>>> import numpy as np
>>> from numpy import linalg as LA
>>> np.set_printoptions(precision=3, suppress=True, linewidth=100, floatmode="fixed")
>>> rd = lambda a: np.round(a, 3) + 0
>>> feats = np.loadtxt("m.csv", delimiter=",")
>>> feats
array([[ 0.000,  1.000,  2.000,  0.000,  1.000, -2.000,  1.000, -1.000, -1.000],
       [-1.000,  0.000, -1.000,  0.000, -1.000,  0.000,  0.000,  2.000,  0.000],
       [-2.000,  1.000,  0.000, -1.000,  2.000,  1.000,  0.000, -1.000,  1.000],
       [ 0.000,  0.000,  1.000,  0.000,  0.000,  0.000, -1.000,  2.000,  0.000],
       [-1.000,  1.000, -2.000,  0.000,  0.000,  1.000, -2.000,  0.000,  1.000],
       [ 2.000,  0.000, -1.000,  0.000, -1.000,  0.000,  0.000, -2.000, -1.000],
       [-1.000,  0.000,  0.000,  1.000,  2.000,  0.000,  0.000, -1.000,  1.000],
       [ 1.000, -2.000,  1.000, -2.000,  0.000,  2.000,  1.000,  0.000, -1.000],
       [ 1.000,  0.000, -1.000,  0.000, -1.000,  1.000, -1.000,  1.000,  0.000]])
>>> # looks like rank 8
>>> rk = LA.matrix_rank(feats)
>>> print(rk)
8
>>> N = LA.svd(feats)[2][rk:].T
>>> N.shape
(9, 1)
>>> print(rd(N[:, 0] / N[np.abs(N[:, 0]).round(6).argmax(), 0]))
[-0.667  0.333  0.667  1.000 -0.667  1.000  0.000 -0.333 -0.667]
>>> [int(LA.matrix_rank(feats[:i])) for i in range(1, len(feats) + 1)]
[1, 2, 3, 4, 5, 6, 7, 8, 8]
>>> x = np.array([0, 2, 0, 0, 2, 1, 1, 1, 0])
>>> print(LA.norm(feats @ x) <= LA.norm(feats, 2) * LA.norm(x) + 1e-9)
True
>>> feats @ (2 * x)
array([ 4.000,  0.000, 12.000,  2.000,  2.000, -8.000,  6.000, -2.000, -2.000])
>>> x = np.array([-1, 1, 2, -2, -1, -2, 2, 0, 2])
>>> h1 = np.maximum(feats @ x, 0)
>>> np.flatnonzero(h1 > 1e-9)
array([0, 2])
>>> rd(np.tanh(feats @ x))
array([ 1.000,  0.000,  0.995,  0.000, -1.000, -1.000, -0.762, -0.762, -1.000])
>>> np.maximum(feats @ (3 * x), 0)
array([24.000,  0.000,  9.000,  0.000,  0.000,  0.000,  0.000,  0.000,  0.000])
>>> np.maximum(feats @ x, 0) - np.maximum(-feats @ x, 0)
array([ 8.000,  0.000,  3.000,  0.000, -6.000, -5.000, -1.000, -1.000, -6.000])
>>> feats.T @ h1
array([ -6.000,  11.000,  16.000,  -3.000,  14.000, -13.000,   8.000, -11.000,  -5.000])
>>> h1
array([8.000, 0.000, 3.000, 0.000, 0.000, 0.000, 0.000, 0.000, 0.000])
>>> feats * (h1 > 1e-9)[:, None]
array([[ 0.000,  1.000,  2.000,  0.000,  1.000, -2.000,  1.000, -1.000, -1.000],
       [-0.000,  0.000, -0.000,  0.000, -0.000,  0.000,  0.000,  0.000,  0.000],
       [-2.000,  1.000,  0.000, -1.000,  2.000,  1.000,  0.000, -1.000,  1.000],
       [ 0.000,  0.000,  0.000,  0.000,  0.000,  0.000, -0.000,  0.000,  0.000],
       [-0.000,  0.000, -0.000,  0.000,  0.000,  0.000, -0.000,  0.000,  0.000],
       [ 0.000,  0.000, -0.000,  0.000, -0.000,  0.000,  0.000, -0.000, -0.000],
       [-0.000,  0.000,  0.000,  0.000,  0.000,  0.000,  0.000, -0.000,  0.000],
       [ 0.000, -0.000,  0.000, -0.000,  0.000,  0.000,  0.000,  0.000, -0.000],
       [ 0.000,  0.000, -0.000,  0.000, -0.000,  0.000, -0.000,  0.000,  0.000]])
>>> print(np.unique(feats.round(6), axis=0).shape)
(9, 9)
>>> np.abs(np.diag(LA.qr(feats)[1])) > 1e-9
array([ True,  True,  True,  True,  True,  True,  True,  True, False])
>>> LA.lstsq(feats[:-1].T, feats[-1])[2]
np.int32(8)
